In [1]: import numpy as np

In [2]: from numpy import linalg as LA

In [3]: np.set_printoptions(suppress=True, linewidth=140)

In [4]: X = np.load("w.npy")

In [5]: X
Out[5]: 
array([[9, 7, 0, 3],
       [2, 7, 3, 9],
       [4, 5, 5, 2],
       [9, 8, 5, 2]])

In [6]: U, s, Vt = LA.svd(X)

In [7]: s.round(2)
Out[7]: array([21.09,  7.68,  4.7 ,  0.01])

In [8]: np.argmax(s[:-1] / (s[1:] + 1e-6)) + 1
Out[8]: np.int64(3)

In [9]: M2 = U[:, :3] @ np.diag(s[:3]) @ Vt[:3]

In [10]: np.round(LA.norm(X - M2, 2), 2), round(s[3], 2)
Out[10]: (np.float64(0.01), np.float64(0.01))

In [11]: round(LA.norm(X - M2) / LA.norm(X), 2)
Out[11]: np.float64(0.0)

In [12]: LA.matrix_rank(M2)
Out[12]: np.int64(3)

In [13]: U, s = LA.svd(X)
ValueError: too many values to unpack (expected 2)


In [14]: U, s, Vt = LA.svd(X, full_matrices=False)

In [15]: np.round(Vt @ Vt.T, 2) + 0
Out[15]: 
array([[1., 0., 0., 0.],
       [0., 1., 0., 0.],
       [0., 0., 1., 0.],
       [0., 0., 0., 1.]])

In [16]: s.round(2)
Out[16]: array([21.09,  7.68,  4.7 ,  0.01])

In [17]: np.allclose(U * s @ Vt, X)
Out[17]: True

In [18]: A = np.load("layer8.npy")

In [19]: A
Out[19]: 
array([[ 0.02,  9.  , -4.  ],
       [ 4.  , -7.98,  2.  ],
       [ 0.  ,  9.  , -3.98]])

In [20]: W1 = np.array([[3, 1, 1], [0, 0, 2], [1, 3, 3]])

In [21]: coef = np.array([2, 1, 0])

In [22]: hid = np.maximum(A @ W1 + coef, 0)

In [23]: (hid > 0).astype(int)
Out[23]: 
array([[0, 0, 1],
       [1, 1, 0],
       [0, 0, 1]])

In [24]: C = np.array([[1, 0], [1, 1], [0, 2]])

In [25]: np.round(hid @ C, 2)
Out[25]: 
array([[ 0.  , 12.04],
       [27.  , 11.  ],
       [ 0.  , 12.12]])

In [26]: W1 @ C
Out[26]: 
array([[4, 3],
       [0, 4],
       [4, 9]])

In [27]: U, s, Vt = LA.svd(A)

In [28]: np.argmax(s[:-1] / (s[1:] + 1e-6)) + 1
Out[28]: np.int64(2)

In [29]: M2 = U[:, :2] @ np.diag(s[:2]) @ Vt[:2]

In [30]: round(LA.norm(A - M2, 2), 2), round(s[2], 2)
Out[30]: (np.float64(0.01), np.float64(0.01))

In [31]: round(float(LA.norm(A - M2) / LA.norm(A)), 2)
Out[31]: 0.0

In [32]: np.round(LA.det(2 * A), 2), round(float(LA.det(A)), 2)
Out[32]: (np.float64(-3.56), -0.44)

In [33]: round(np.einsum("ij,ji->", A, A), 2)
Out[33]: np.float64(187.52)

In [34]: np.kron(np.eye(2, dtype=int), A)
Out[34]: 
array([[ 0.02,  9.  , -4.  ,  0.  ,  0.  , -0.  ],
       [ 4.  , -7.98,  2.  ,  0.  , -0.  ,  0.  ],
       [ 0.  ,  9.  , -3.98,  0.  ,  0.  , -0.  ],
       [ 0.  ,  0.  , -0.  ,  0.02,  9.  , -4.  ],
       [ 0.  , -0.  ,  0.  ,  4.  , -7.98,  2.  ],
       [ 0.  ,  0.  , -0.  ,  0.  ,  9.  , -3.98]])

In [35]: np.round(np.poly(A), 2)
Out[35]: array([  1.  ,  11.94, -22.48,   0.44])

In [36]: mat = np.load("run2.npy")

In [37]: mat
Out[37]: 
array([[-0.83, -0.57,  0.56,  0.54],
       [-0.57, -0.72, -0.17, -1.23],
       [ 0.56, -0.17, -0.94,  1.17],
       [ 0.54, -1.23,  1.17,  0.49]])

In [38]: np.round(np.diff(mat, axis=0), 2)
Out[38]: 
array([[ 0.26, -0.15, -0.73, -1.77],
       [ 1.13,  0.55, -0.77,  2.4 ],
       [-0.02, -1.06,  2.11, -0.68]])

In [39]: mat[4]
IndexError: index 4 is out of bounds for axis 0 with size 4


In [40]: np.unravel_index(np.abs(mat).argmax(), mat.shape)
Out[40]: (np.int64(1), np.int64(3))

In [41]: r0 = np.array([1, 0, 2])

In [42]: np.round(np.polyval(r0, mat[3]), 2)
Out[42]: array([2.29, 3.51, 3.37, 2.24])

In [43]: np.convolve(mat[3], r0)
Out[43]: array([ 0.54, -1.23,  2.25, -1.97,  2.34,  0.98])

In [44]: np.round(np.correlate(mat[3], mat[1], "full"), 2)
Out[44]: array([-0.66,  1.42, -1.62, -0.22, -0.22, -1.02, -0.28])

In [45]: np.round(np.cross(mat[3, :3], mat[1, :3]), 2)
Out[45]: array([ 1.05, -0.58, -1.09])

In [46]: W0 = np.load("mat.npy")

In [47]: W0
Out[47]: 
array([[ 1, -1,  1, -1, -1,  1, -1,  1],
       [ 1, -1,  1, -1,  1, -1,  1, -1],
       [ 1,  1,  1,  1, -1, -1, -1, -1]])

In [48]: rng = np.random.default_rng(492)

In [49]: M2 = W0 + rng.integers(-2, 3, (3, 1)) @ rng.integers(-2, 3, (1, 8))

In [50]: M2
Out[50]: 
array([[ 3, -1,  1, -1, -3, -1,  3,  1],
       [ 1, -1,  1, -1,  1, -1,  1, -1],
       [ 3,  1,  1,  1, -3, -3,  3, -1]])

In [51]: LA.matrix_rank(M2 - W0, tol=1e-8)
Out[51]: np.int64(1)

In [52]: M2 - W0
Out[52]: 
array([[ 2,  0,  0,  0, -2, -2,  4,  0],
       [ 0,  0,  0,  0,  0,  0,  0,  0],
       [ 2,  0,  0,  0, -2, -2,  4,  0]])

In [53]: U, s, Vt = LA.svd(W0, full_matrices=False)

In [54]: U.shape, s.shape, Vt.shape
Out[54]: ((3, 3), (3,), (3, 8))

In [55]: s.round(2)
Out[55]: array([2.83, 2.83, 2.83])

In [56]: np.round(np.sqrt((s ** 2).sum()), 2), round(float(LA.norm(W0)), 2)
Out[56]: (np.float64(4.9), 4.9)

In [57]: np.round(s / s[0], 2)
Out[57]: array([1., 1., 1.])

In [58]: M = np.loadtxt("out11.csv", delimiter=",")

In [59]: M
Out[59]: 
array([[ 1.82,  0.7 , -0.9 ],
       [ 2.4 , -0.2 , -1.2 ],
       [-1.96, -0.3 ,  1.  ],
       [ 0.81,  0.1 , -0.4 ],
       [-3.12,  0.9 ,  1.6 ],
       [-1.15, -0.3 ,  0.5 ],
       [ 0.78,  0.2 , -0.5 ],
       [ 1.7 ,  1.4 , -0.8 ],
       [-0.09,  0.8 ,  0.1 ],
       [ 1.12,  0.  , -0.5 ],
       [ 3.44,  0.2 , -1.7 ],
       [-1.57,  0.8 ,  0.8 ],
       [ 0.61,  0.9 , -0.3 ],
       [-0.1 , -2.  ,  0.  ],
       [-1.59,  0.6 ,  0.8 ],
       [ 2.39, -0.5 , -1.2 ],
       [ 1.17, -0.8 , -0.5 ],
       [-4.18,  0.7 ,  2.  ],
       [ 0.94, -1.2 , -0.5 ],
       [-0.2 ,  0.  ,  0.1 ],
       [-2.07, -0.5 ,  1.  ],
       [-2.16,  1.5 ,  1.1 ],
       [-2.03,  0.8 ,  1.  ],
       [ 2.74,  0.3 , -1.4 ],
       [ 1.82,  0.1 , -0.9 ],
       [ 0.9 ,  0.4 , -0.4 ]])

In [60]: U, s, Vt = LA.svd(M)

In [61]: np.argmax(s[:-1] / (s[1:] + 1e-6)) + 1
Out[61]: np.int64(2)

In [62]: s.round(2)
Out[62]: array([11.01,  3.93,  0.19])

In [63]: M2 = U[:, :2] @ np.diag(s[:2]) @ Vt[:2]

In [64]: LA.matrix_rank(M, rtol=0.05)
Out[64]: np.int64(2)

In [65]: np.round(np.abs(M - M2).max(), 2)
Out[65]: np.float64(0.1)
